$ python -q
>>> import numpy as np
>>> np.set_printoptions(precision=4, suppress=True, linewidth=100, floatmode="fixed")
>>> rnd = lambda a: np.round(a, 4) + 0
>>> m1 = np.loadtxt("out18.csv", delimiter=",")
>>> m1
array([[ 0.0793,  2.9518, -3.0736, -3.0823],
       [-0.0338,  3.0209, -3.0590, -2.9106],
       [ 0.0733,  3.0404, -3.0589, -2.9843],
       [-0.1027,  3.1345, -2.9580, -2.9959],
       [ 0.0516,  2.8397, -2.9419, -3.0280],
       [ 0.0049,  3.0576, -3.0780, -3.1121],
       [-0.0304,  2.9038, -2.9145, -2.8252],
       [ 0.0530,  2.9496, -2.9411, -2.8956],
       [-0.0040,  2.9111, -2.8963, -2.9742],
       [ 0.1803,  3.0814, -3.1323, -3.0145],
       [-0.0295,  3.0270, -2.8225, -2.9704],
       [ 0.0712,  3.0374, -3.0531, -2.9957],
       [-0.0257,  2.9078, -3.0155, -2.9194],
       [-0.0436,  2.0249, -1.8764,  0.9553],
       [-0.0622,  2.0026, -1.9708,  1.2187],
       [-0.1186,  2.0546, -2.0837,  1.0422],
       [ 0.1099,  2.0638, -1.9872,  1.0579],
       [ 0.0926,  1.9511, -1.9154,  1.0675],
       [ 0.0044,  1.9504, -2.1194,  1.1201],
       [-0.0081,  2.0546, -2.1129,  1.0040],
       [-0.1529,  2.1420, -1.9749,  0.9149],
       [-0.2298,  2.0334, -1.9393,  1.1219],
       [-0.0866,  2.0922, -1.8696,  1.0481],
       [-0.0883,  1.9434, -1.9670,  1.0708],
       [ 0.0642,  2.0697, -1.9245,  0.8397],
       [ 0.0009,  2.1777, -2.1570,  1.2835]])
>>> M2 = np.c_[m1[:, :1] @ np.array([[8]]), np.array([3, -3, 1, 0, -3, 3, -1, 3, -1, -1, 2, -3, 1, 0, -1, -3, -3, 2, 3, -2, 1, 0, 3, -2, 1, 1])]
>>> M2
array([[ 0.6344,  3.0000],
       [-0.2704, -3.0000],
       [ 0.5864,  1.0000],
       [-0.8216,  0.0000],
       [ 0.4128, -3.0000],
       [ 0.0392,  3.0000],
       [-0.2432, -1.0000],
       [ 0.4240,  3.0000],
       [-0.0320, -1.0000],
       [ 1.4424, -1.0000],
       [-0.2360,  2.0000],
       [ 0.5696, -3.0000],
       [-0.2056,  1.0000],
       [-0.3488,  0.0000],
       [-0.4976, -1.0000],
       [-0.9488, -3.0000],
       [ 0.8792, -3.0000],
       [ 0.7408,  2.0000],
       [ 0.0352,  3.0000],
       [-0.0648, -2.0000],
       [-1.2232,  1.0000],
       [-1.8384,  0.0000],
       [-0.6928,  3.0000],
       [-0.7064, -2.0000],
       [ 0.5136,  1.0000],
       [ 0.0072,  1.0000]])
>>> np.linalg.matrix_rank(M2)
np.int64(2)
>>> rnd(np.linalg.norm(M2 - m1 @ np.linalg.lstsq(m1, M2)[0], axis=0))
array([ 0.0000, 10.5122])
>>> rnd(np.linalg.lstsq(m1, M2[:, 0])[0])
array([8.0000, 0.0000, 0.0000, 0.0000])
